% python3 -q
>>> import numpy as np
>>> from numpy import linalg as LA
>>> np.set_printoptions(precision=2, suppress=True, linewidth=160)
>>> data = np.loadtxt("block16.csv", delimiter=",")
>>> print(data)
[[-2.12  1.89 -2.76 -1.26  2.13 -1.33 -1.19]
 [ 3.85 -1.03 -1.78 -0.01  1.21 -2.11  0.16]
 [ 0.27  0.06 -0.31  3.45  0.21  0.55 -3.55]
 [ 1.59  4.32  0.71  1.1   0.38  0.51  1.31]
 [ 1.73  0.42 -0.02 -2.9   0.19  2.91 -2.22]
 [ 0.27  1.16  1.64 -1.34 -2.44 -3.02 -2.01]
 [ 0.13  0.47 -3.31  0.33 -3.58  0.79  0.53]]
>>> print(np.sort(np.abs(LA.eigvals(data))))
[5. 5. 5. 5. 5. 5. 5.]
>>> assert data == data.T
Traceback (most recent call last):
  File "<python-input-6>", line 1, in <module>
    assert data == data.T
           ^^^^^^^^^^^^^^
ValueError: The truth value of an array with more than one element is ambiguous. Use a.any() or a.all()
>>> print(np.round(np.trace(data), 2))
-4.66
>>> Y = LA.inv(data)
>>> print(np.round(LA.det(data) * LA.det(Y), 2))
1.0
>>> print(round(LA.slogdet(data)[0], 2))
1.0
>>> print((np.abs(Y) > 1e-9).astype(int))
[[1 1 1 1 1 1 1]
 [1 1 1 1 1 1 1]
 [1 1 1 1 1 1 1]
 [1 1 1 1 1 1 1]
 [1 1 1 1 1 1 1]
 [1 1 1 1 1 1 1]
 [1 1 1 1 1 1 1]]
>>> cov = data.T @ data
>>> print((data @ data.T).shape)
(7, 7)
>>> print(np.allclose(cov, cov.T))
True
>>> print(np.round(data.T @ data, 2) + 0)
[[25.  0.  0.  0.  0.  0.  0.]
 [ 0. 25.  0.  0.  0.  0.  0.]
 [ 0.  0. 25.  0.  0.  0.  0.]
 [ 0.  0.  0. 25.  0.  0.  0.]
 [ 0.  0.  0.  0. 25.  0.  0.]
 [ 0.  0.  0.  0.  0. 25.  0.]
 [ 0.  0.  0.  0.  0.  0. 25.]]
>>> print(round(data[:, 2] @ data[:, 1], 2))
-0.0
>>> X = np.load("out17.npy")
>>> print(X)
[[-3  5  1  0  8]
 [ 8 -3  5  1  0]
 [ 0  8 -3  5  1]
 [ 1  0  8 -3  5]
 [ 5  1  0  8 -3]]
>>> def softmax(z):
...     e = np.exp(z - z.max(axis=-1, keepdims=True))
...     return e / e.sum(axis=-1, keepdims=True)
... 
>>> print(np.round(softmax(10 * X[2]), 2) + 0)
[0. 1. 0. 0. 0.]
>>> att = X @ X.T / np.sqrt(5)
>>> print(np.round(softmax(att)[2] @ X, 2) + 0)
[ 0.  8. -3.  5.  1.]
>>> print(np.round(softmax(att + np.triu(np.full(att.shape, -np.inf), 1)), 2) + 0)
[[1. 0. 0. 0. 0.]
 [0. 1. 0. 0. 0.]
 [0. 0. 1. 0. 0.]
 [0. 0. 0. 1. 0.]
 [0. 0. 0. 0. 1.]]
>>> print(softmax(att).round(6).argmax(axis=1))
[0 1 2 3 4]
>>> Y = X / LA.norm(X, axis=1, keepdims=True)
>>> cov = Y @ Y.T
>>> print(LA.norm(Y, axis=1))
[1. 1. 1. 1. 1.]
>>> print((np.abs(cov) > 0.9).astype(int))
[[1 0 0 0 0]
 [0 1 0 0 0]
 [0 0 1 0 0]
 [0 0 0 1 0]
 [0 0 0 0 1]]
>>> print((cov - 2 * np.eye(5)).round(6).argmax(axis=1))
[2 3 0 0 1]
>>> P = np.triu(np.array([[0, -4, 4, 2, 5],
...     [0, 4, 3, -1, 1],
...     [-3, 5, -1, -4, -2],
...     [2, -1, -4, 4, 1],
...     [4, -1, -5, 1, 0]]), 1) + np.eye(5)
>>> Y = P @ X @ LA.inv(P)
>>> print(Y)
[[   -8.    22.   -49.  -108.    35.]
 [   12.    70.  -270. -1007.   332.]
 [  -14.   -50.   171.   663.  -214.]
 [    6.    25.   -91.  -346.   111.]
 [    5.    21.   -83.  -313.    98.]]
>>> print(P @ X - X @ P)
[[ -5.  37. -19.  65.  11.]
 [  4.  57. -40.  27. -33.]
 [-14.  -2. -56.  -8. -33.]
 [  5.   5.  -4.  38.  11.]
 [  0.  20. -23.  -9. -34.]]
>>> print(LA.matrix_rank(Y))
5
>>> print(round(float(LA.det(Y)), 2))
10351.0
>>> r0 = np.array([0, 1, -2, -1, -2, -1, 2, -2, -1, 0])
>>> W0 = 2 * np.eye(10) + np.outer(r0, r0)
>>> print(W0)
[[ 2.  0.  0.  0.  0.  0.  0.  0.  0.  0.]
 [ 0.  3. -2. -1. -2. -1.  2. -2. -1.  0.]
 [ 0. -2.  6.  2.  4.  2. -4.  4.  2.  0.]
 [ 0. -1.  2.  3.  2.  1. -2.  2.  1.  0.]
 [ 0. -2.  4.  2.  6.  2. -4.  4.  2.  0.]
 [ 0. -1.  2.  1.  2.  3. -2.  2.  1.  0.]
 [ 0.  2. -4. -2. -4. -2.  6. -4. -2.  0.]
 [ 0. -2.  4.  2.  4.  2. -4.  6.  2.  0.]
 [ 0. -1.  2.  1.  2.  1. -2.  2.  3.  0.]
 [ 0.  0.  0.  0.  0.  0.  0.  0.  0.  2.]]
>>> # equal to its transpose
>>> ev, evecs = LA.eigh(W0)
>>> print(LA.eigvalsh(W0 @ W0))
[  4.   4.   4.   4.   4.   4.   4.   4.   4. 484.]
>>> print(LA.svd(W0, compute_uv=False))
[22.  2.  2.  2.  2.  2.  2.  2.  2.  2.]
>>> print(np.round(evecs.T @ evecs, 2) + 0)
[[1. 0. 0. 0. 0. 0. 0. 0. 0. 0.]
 [0. 1. 0. 0. 0. 0. 0. 0. 0. 0.]
 [0. 0. 1. 0. 0. 0. 0. 0. 0. 0.]
 [0. 0. 0. 1. 0. 0. 0. 0. 0. 0.]
 [0. 0. 0. 0. 1. 0. 0. 0. 0. 0.]
 [0. 0. 0. 0. 0. 1. 0. 0. 0. 0.]
 [0. 0. 0. 0. 0. 0. 1. 0. 0. 0.]
 [0. 0. 0. 0. 0. 0. 0. 1. 0. 0.]
 [0. 0. 0. 0. 0. 0. 0. 0. 1. 0.]
 [0. 0. 0. 0. 0. 0. 0. 0. 0. 1.]]
>>> print(round(ev.sum(), 2), np.trace(W0))
40.0 40.0
>>> print(np.round(evecs.T @ W0 @ evecs, 2) + 0)
[[ 2.  0.  0.  0.  0.  0.  0.  0.  0.  0.]
 [ 0.  2.  0.  0.  0.  0.  0.  0.  0.  0.]
 [ 0.  0.  2.  0.  0.  0.  0.  0.  0.  0.]
 [ 0.  0.  0.  2.  0.  0.  0.  0.  0.  0.]
 [ 0.  0.  0.  0.  2.  0.  0.  0.  0.  0.]
 [ 0.  0.  0.  0.  0.  2.  0.  0.  0.  0.]
 [ 0.  0.  0.  0.  0.  0.  2.  0.  0.  0.]
 [ 0.  0.  0.  0.  0.  0.  0.  2.  0.  0.]
 [ 0.  0.  0.  0.  0.  0.  0.  0.  2.  0.]
 [ 0.  0.  0.  0.  0.  0.  0.  0.  0. 22.]]
>>> print(np.abs(evecs[:, -1]).round(6).argmax())
2
>>> print(np.unique(ev.round(6) + 0, return_counts=True)[1])
[9 1]
>>> print(np.abs(evecs[:, -1]))
[0.   0.22 0.45 0.22 0.45 0.22 0.45 0.45 0.22 0.  ]
>>> print(ev)
[ 2.  2.  2.  2.  2.  2.  2.  2.  2. 22.]
